% ipython --no-banner

In [1]: import numpy as np

In [2]: np.set_printoptions(precision=2, suppress=True, linewidth=100)

In [3]: def rnd(a):
   ...:     return np.round(a, 2) + 0
   ...: 

In [4]: E = np.loadtxt("data.csv", delimiter=",")

In [5]: print(E)
[[ 52.  11.  29.   0.]
 [ 73.   1.   8.   0.]
 [  0.   0.   0.  40.]
 [  0.   1.   0.   7.]
 [  0.   9.  16.   0.]
 [  0.   3.   0.  22.]
 [  0.  15.  29.   0.]
 [  1.   7.  14.   0.]
 [  0.   0.   0.  46.]
 [ 82.   0.   0.   0.]
 [  0.  19.  28.   0.]
 [  0.   7.   8.   4.]
 [100.   0.   0.  13.]
 [ 67.   0.   0.   0.]
 [ 46.   1.   5.   0.]
 [  0.   0.   0.  22.]
 [  0.   9.   7.  16.]
 [  0.  15.  30.   0.]
 [ 97.   0.   0.   4.]
 [  0.  13.  25.   0.]
 [ 22.   0.   0.  34.]
 [ 13.   0.   0.   7.]
 [  0.  11.  17.   0.]
 [ 79.   0.   0.  10.]
 [  0.   0.   0.  46.]
 [109.   0.   0.  10.]
 [  0.   0.   0.  40.]
 [  0.   1.   0.   7.]
 [ 55.   0.   0.  28.]
 [  0.   0.   0.  25.]
 [  0.   0.   0.  40.]
 [127.   0.   0.   4.]
 [  0.   9.  10.   7.]]

In [6]: # row 24 repeats row 8

In [7]: gram = np.cov(E, rowvar=False)

In [8]: print(rnd(np.polyfit(E[:, 1], E[:, 2], 1)))
[ 1.73 -0.05]

In [9]: print(np.argsort(-E.std(axis=0).round(6), kind="stable"))
[0 3 2 1]

In [10]: print(rnd(np.corrcoef(E[:, 1], E[:, 2])[0, 1]))
0.95

In [11]: print(rnd(gram))
[[1652.66  -93.56 -124.54 -175.87]
 [ -93.56   32.75   56.5   -44.16]
 [-124.54   56.5   108.95  -85.77]
 [-175.87  -44.16  -85.77  243.09]]

In [12]: print(np.argwhere(np.triu(np.abs(np.corrcoef(E.T)) > 0.8, 1)))
[[1 2]]

In [13]: B = np.c_[E[:, :2] @ np.array([[-3, -5], [4, 6]]), np.array([2, 3, 1, 3, 0, 0, 3, 0, 0, 2, 2, 2, 3, 3, 2, 3, 0, 3, 2, 0, 3, 2, 0, 0, 2, 0, 0, 1, 2, 0, 3, 1, 2])]

In [14]: print(B)
[[-112. -194.    2.]
 [-215. -359.    3.]
 [   0.    0.    1.]
 [   4.    6.    3.]
 [  36.   54.    0.]
 [  12.   18.    0.]
 [  60.   90.    3.]
 [  25.   37.    0.]
 [   0.    0.    0.]
 [-246. -410.    2.]
 [  76.  114.    2.]
 [  28.   42.    2.]
 [-300. -500.    3.]
 [-201. -335.    3.]
 [-134. -224.    2.]
 [   0.    0.    3.]
 [  36.   54.    0.]
 [  60.   90.    3.]
 [-291. -485.    2.]
 [  52.   78.    0.]
 [ -66. -110.    3.]
 [ -39.  -65.    2.]
 [  44.   66.    0.]
 [-237. -395.    0.]
 [   0.    0.    2.]
 [-327. -545.    0.]
 [   0.    0.    0.]
 [   4.    6.    1.]
 [-165. -275.    2.]
 [   0.    0.    0.]
 [   0.    0.    3.]
 [-381. -635.    1.]
 [  36.   54.    2.]]

In [15]: print(rnd(np.linalg.norm(np.linalg.qr(E)[0].T @ B, axis=0) ** 2 / ((B ** 2).sum(axis=0) + 1e-12)))
[1.   1.   0.55]

In [16]: print(rnd(np.linalg.lstsq(E, B[:, 0])[0]))
[-3.  4.  0.  0.]

In [17]: print(np.linalg.matrix_rank(B))
3

In [18]: Ac = E - E.mean(axis=0)

In [19]: Uu, sv, Vh = np.linalg.svd(Ac, full_matrices=False)

In [20]: print(rnd(Ac.mean(axis=0)))
[0. 0. 0. 0.]

In [21]: print((np.sign(Uu[:, 0]) == np.sign(Uu[0, 0])).astype(int))
[1 1 0 0 0 0 0 0 0 1 0 0 1 1 1 0 0 0 1 0 0 0 0 1 0 1 0 0 1 0 0 1 0]

In [22]: print(rnd(np.abs(Vh[-1])))
[0.02 0.9  0.43 0.03]

In [23]: print(np.searchsorted(np.cumsum(sv ** 2) / (sv ** 2).sum(), 0.9) + 1)
2

In [24]: print(rnd(sv))
[232.38  97.55  40.14   8.42]

In [25]: cent = E[[20, 2]].astype(float)

In [26]: for _ in range(5):
    ...:     lab = np.linalg.norm(E[:, None] - cent, axis=-1).argmin(axis=1)
    ...:     cent = np.array([E[lab == j].mean(axis=0) for j in range(2)])
    ...: 

In [27]: print(lab)
[0 0 1 1 1 1 1 1 1 0 1 1 0 0 0 1 1 1 0 1 1 1 1 0 1 0 1 1 0 1 1 0 1]

In [28]: print(rnd(cent))
[[80.64  1.18  3.82  6.27]
 [ 1.64  5.41  8.36 16.5 ]]

In [29]: print(rnd(cent[1] - cent[0]))
[-79.     4.23   4.55  10.23]

In [30]: x = np.array([4, -8, 4, -7])

In [31]: a = np.maximum(E @ x, 0)

In [32]: print(np.maximum(E @ (3 * x), 0))
[ 708.  948.    0.    0.    0.    0.    0.   12.    0.  984.    0.    0.  927.  804.  588.    0.
    0.    0. 1080.    0.    0.    9.    0.  738.    0. 1098.    0.    0.   72.    0.    0. 1440.
    0.]

In [33]: print(E * (a > 1e-9)[:, None])
[[ 52.  11.  29.   0.]
 [ 73.   1.   8.   0.]
 [  0.   0.   0.   0.]
 [  0.   0.   0.   0.]
 [  0.   0.   0.   0.]
 [  0.   0.   0.   0.]
 [  0.   0.   0.   0.]
 [  1.   7.  14.   0.]
 [  0.   0.   0.   0.]
 [ 82.   0.   0.   0.]
 [  0.   0.   0.   0.]
 [  0.   0.   0.   0.]
 [100.   0.   0.  13.]
 [ 67.   0.   0.   0.]
 [ 46.   1.   5.   0.]
 [  0.   0.   0.   0.]
 [  0.   0.   0.   0.]
 [  0.   0.   0.   0.]
 [ 97.   0.   0.   4.]
 [  0.   0.   0.   0.]
 [  0.   0.   0.   0.]
 [ 13.   0.   0.   7.]
 [  0.   0.   0.   0.]
 [ 79.   0.   0.  10.]
 [  0.   0.   0.   0.]
 [109.   0.   0.  10.]
 [  0.   0.   0.   0.]
 [  0.   0.   0.   0.]
 [ 55.   0.   0.  28.]
 [  0.   0.   0.   0.]
 [  0.   0.   0.   0.]
 [127.   0.   0.   4.]
 [  0.   0.   0.   0.]]

In [34]: print(np.flatnonzero(a > 1e-9))
[ 0  1  7  9 12 13 14 18 21 23 25 28 31]

In [35]: print(rnd(np.tanh(E @ x)))
[ 1.  1. -1. -1. -1. -1. -1.  1. -1.  1. -1. -1.  1.  1.  1. -1. -1.  0.  1. -1. -1.  1. -1.  1.
 -1.  1. -1. -1.  1. -1. -1.  1. -1.]

In [36]: print(np.maximum(E @ x, 0) - np.maximum(-E @ x, 0))
[ 236.  316. -280.  -57.   -8. -178.   -4.    4. -322.  328.  -40.  -52.  309.  268.  196. -154.
 -156.    0.  360.   -4. -150.    3.  -20.  246. -322.  366. -280.  -57.   24. -175. -280.  480.
  -81.]
